In [1]: import numpy as np

In [2]: np.set_printoptions(suppress=True, linewidth=100)

In [3]: rd = lambda a: np.round(a, 2) + 0

In [4]: m1 = np.array([[-2.0, 1.0, 1.0], [1.0, -2.0, 1.0], [1.0, 1.0, -2.0]])

In [5]: m1
Out[5]: 
array([[-2.,  1.,  1.],
       [ 1., -2.,  1.],
       [ 1.,  1., -2.]])

In [6]: # symmetric

In [7]: def softmax(z):
   ...:     e = np.exp(z - z.max(axis=-1, keepdims=True))
   ...:     return e / e.sum(axis=-1, keepdims=True)
   ...: 

In [8]: rd(softmax(m1[2]))
Out[8]: array([0.49, 0.49, 0.02])

In [9]: rd(softmax(m1).sum(axis=1))
Out[9]: array([1., 1., 1.])

In [10]: S = m1 @ m1.T / np.sqrt(3)

In [11]: rd(softmax(S))
Out[11]: 
array([[0.99, 0.01, 0.01],
       [0.01, 0.99, 0.01],
       [0.01, 0.01, 0.99]])

In [12]: softmax(S).round(6).argmax(axis=1)
Out[12]: array([0, 1, 2])

In [13]: J = np.loadtxt("out13.csv", delimiter=",")

In [14]: rd(J)
Out[14]: 
array([[1.  , 0.  , 0.  ],
       [0.  , 1.  , 0.  ],
       [0.33, 0.33, 0.33]])

In [15]: W = np.array([[0, 3, 1], [0, 3, 1], [3, 2, 3]])

In [16]: coef = np.array([5, 0, -4])

In [17]: hid = np.maximum(J @ W + coef, 0)

In [18]: np.linalg.matrix_rank(hid)
Out[18]: np.int64(2)

In [19]: rd(hid)
Out[19]: 
array([[5.  , 3.  , 0.  ],
       [5.  , 3.  , 0.  ],
       [6.  , 2.67, 0.  ]])

In [20]: (hid > 0).astype(int)
Out[20]: 
array([[1, 1, 0],
       [1, 1, 0],
       [1, 1, 0]])

In [21]: C = np.array([[-1, -2], [2, 1], [-1, -1]])

In [22]: (hid @ C).round(6).argmax(axis=1)
Out[22]: array([0, 0, 0])

In [23]: M = np.load("x.npy")

In [24]: M
Out[24]: 
array([[-4, -3, -3],
       [-3, -8, -1],
       [-3, -1, -6]])

In [25]: T = np.stack([M, 4 * M, M[::-1]])

In [26]: np.linalg.matrix_rank(T)
Out[26]: array([3, 3, 3])

In [27]: (T @ M.T).shape
Out[27]: (3, 3, 3)

In [28]: rd(np.linalg.det(T))
Out[28]: array([  -80., -5120.,    80.])

In [29]: T.shape
Out[29]: (3, 3, 3)

In [30]: np.unique(m1.round(6), axis=0).shape
Out[30]: (3, 3)

In [31]: rd(m1 @ np.linalg.pinv(m1) @ m1)
Out[31]: 
array([[-2.,  1.,  1.],
       [ 1., -2.,  1.],
       [ 1.,  1., -2.]])

In [32]: P = np.triu(np.array([[0, 0, 0], [-2, 0, -2], [1, 0, 2]]), 1) + np.eye(3)

In [33]: Y = P @ M @ np.linalg.inv(P)

In [34]: rd(np.poly(Y))
Out[34]: array([ 1., 18., 85., 80.])

In [35]: np.linalg.matrix_rank(Y)
Out[35]: np.int64(3)

In [36]: P @ M - M @ P
Out[36]: 
array([[ 0.,  0., -6.],
       [ 6.,  2., -4.],
       [ 0.,  0., -2.]])

In [37]: rd(np.linalg.det(Y))
Out[37]: np.float64(-80.0)

In [38]: np.trace(Y), np.trace(M)
Out[38]: (np.float64(-18.0), np.int64(-18))

In [39]: rng = np.random.default_rng(2610)

In [40]: th = rng.uniform(0, 2 * np.pi, 18)

In [41]: q, _ = np.linalg.qr(np.array([[2.1, 0.1], [0.5, -0.5], [-0.3, 0.7]]))

In [42]: K = 20 * np.c_[np.cos(th), np.sin(th)] @ q.T

In [43]: rd(K)
Out[43]: 
array([[-12.17,   8.3 , -13.53],
       [ -5.21, -11.87,  15.23],
       [-19.38,  -4.32,   2.37],
       [ -9.76,   9.46, -14.67],
       [-14.53,   6.82, -11.94],
       [-15.97,   5.66, -10.63],
       [-15.63,  -8.66,   8.97],
       [  3.47, -11.35,  16.1 ],
       [ -1.58,  11.65, -16.18],
       [-15.86,   5.76, -10.74],
       [ 11.72,  10.57, -12.28],
       [  0.09, -11.82,  16.13],
       [  3.75,  11.94, -15.6 ],
       [-17.16,   4.49,  -9.24],
       [ -5.41,  10.91, -15.86],
       [-15.53,   6.04, -11.06],
       [ 19.85,   2.44,   0.28],
       [-13.88,  -9.68,  10.67]])

In [44]: u = np.array([-2, -1])

In [45]: rd(np.correlate(K[13], K[3], "full"))
Out[45]: array([ 251.73, -228.14,  345.6 , -131.25,   90.25])

In [46]: rd(np.convolve(K[13], u))
Out[46]: array([34.32,  8.18, 14.  ,  9.24])

In [47]: rd(np.polyval(u, K[13]))
Out[47]: array([33.32, -9.98, 17.49])
